% python3 -q
>>> import numpy as np
>>> from numpy import linalg as LA
>>> np.set_printoptions(suppress=True, linewidth=120)
>>> data = np.loadtxt("case5.csv", delimiter=",")
>>> data
array([[-1.591, -0.076, -0.386,  1.904],
       [-1.6  , -0.1  , -0.4  ,  1.9  ],
       [-0.6  , -0.9  ,  1.3  ,  1.7  ],
       [ 0.8  , -0.9  ,  0.4  , -0.4  ]])
>>> out = np.array([[2, -4, 2], [0, -2, 5]])
>>> C = np.kron(out, data)
>>> LA.matrix_rank(C)
np.int64(8)
>>> np.round(LA.norm(C, 2), 3), round(float(LA.norm(out, 2) * LA.norm(data, 2)), 3)
(np.float64(26.735), 26.735)
>>> blk = np.stack([data, 5 * data, data[::-1]])
>>> blk.shape
(3, 4, 4)
>>> np.round(LA.norm(blk, axis=(1, 2)), 3)
array([ 4.491, 22.456,  4.491])
>>> (blk @ data.T).shape
(3, 4, 4)
>>> LA.matrix_rank(blk)
array([4, 4, 4])
>>> np.round(LA.det(blk), 3)
array([ 0.042, 26.312,  0.042])
>>> round(float(LA.norm(data) ** 2 / LA.norm(data, 2) ** 2), 3)
1.261
>>> round(float(data[2] @ data[0]), 3)
3.758
>>> np.round(LA.norm(data, axis=0), 3)
array([2.468, 1.279, 1.469, 3.207])
>>> round(float(LA.norm(data[2] - data[0])), 3)
2.132
>>> np.round(LA.norm(data, axis=1), 3)
array([2.512, 2.518, 2.398, 1.33 ])
>>> LA.norm(data, axis=1).argmax()
np.int64(1)
>>> np.round(LA.eigvals(data), 3)
array([-1.955, -0.511,  0.026,  1.649])
>>> round(float(LA.det(data[::-1])), 3)
0.042
>>> np.round(np.poly(data), 3)
array([ 1.   ,  0.791, -3.089, -1.568,  0.042])
>>> np.kron(np.eye(2, dtype=int), data)
array([[-1.591, -0.076, -0.386,  1.904, -0.   , -0.   , -0.   ,  0.   ],
       [-1.6  , -0.1  , -0.4  ,  1.9  , -0.   , -0.   , -0.   ,  0.   ],
       [-0.6  , -0.9  ,  1.3  ,  1.7  , -0.   , -0.   ,  0.   ,  0.   ],
       [ 0.8  , -0.9  ,  0.4  , -0.4  ,  0.   , -0.   ,  0.   , -0.   ],
       [-0.   , -0.   , -0.   ,  0.   , -1.591, -0.076, -0.386,  1.904],
       [-0.   , -0.   , -0.   ,  0.   , -1.6  , -0.1  , -0.4  ,  1.9  ],
       [-0.   , -0.   ,  0.   ,  0.   , -0.6  , -0.9  ,  1.3  ,  1.7  ],
       [ 0.   , -0.   ,  0.   , -0.   ,  0.8  , -0.9  ,  0.4  , -0.4  ]])
>>> np.einsum("ii->", data)
np.float64(-0.791)
>>> q = data.astype(float).copy()
>>> for j in range(4):
...     q[:, j] -= q[:, :j] @ (q[:, :j].T @ q[:, j])
...     q[:, j] /= LA.norm(q[:, j])
... 
>>> np.round(q.T @ data, 3) + 0
array([[ 2.468,  0.041,  0.322, -3.002],
       [ 0.   ,  1.278, -1.153, -1.081],
       [ 0.   ,  0.   ,  0.852,  0.322],
       [ 0.   ,  0.   ,  0.   ,  0.016]])
>>> M = np.loadtxt("w.csv", delimiter=",")
>>> M
array([[-2., -1.,  0.,  1.],
       [ 2.,  3.,  4.,  5.],
       [ 6.,  7.,  8.,  9.],
       [10., 11., 12., 13.]])
>>> # looks like rank 2
>>> Uu, sigma, Vt = LA.svd(M)
>>> sigma.round(3) + 0
array([28.568,  2.8  ,  0.   ,  0.   ])
>>> out = Uu[:, :2] @ np.diag(sigma[:2]) @ Vt[:2]
>>> round(np.abs(M - out).max(), 3)
np.float64(0.0)
>>> round(float(LA.norm(M - out) / LA.norm(M)), 3)
0.0
>>> LA.lstsq(M[:-1].T, M[-1])[2]
np.int32(2)
>>> rk = LA.matrix_rank(M)
>>> rk
np.int64(2)
>>> null = LA.svd(M)[2][rk:].T
>>> null.shape
(4, 2)
>>> [int(LA.matrix_rank(M[:i])) for i in range(1, len(M) + 1)]
[1, 2, 2, 2]
>>> np.round(M @ null, 3) + 0
array([[0., 0.],
       [0., 0.],
       [0., 0.],
       [0., 0.]])
>>> M @ M
array([[ 12.,  10.,   8.,   6.],
       [ 76.,  90., 104., 118.],
       [140., 170., 200., 230.],
       [204., 250., 296., 342.]])
>>> M.inv()
Traceback (most recent call last):
  File "<python-input-45>", line 1, in <module>
    M.inv()
    ^^^^^
AttributeError: 'numpy.ndarray' object has no attribute 'inv'
>>> np.round(LA.matrix_power(M, 4), 3)
array([[  3248.,   3880.,   4512.,   5144.],
       [ 46384.,  56040.,  65696.,  75352.],
       [ 89520., 108200., 126880., 145560.],
       [132656., 160360., 188064., 215768.]])
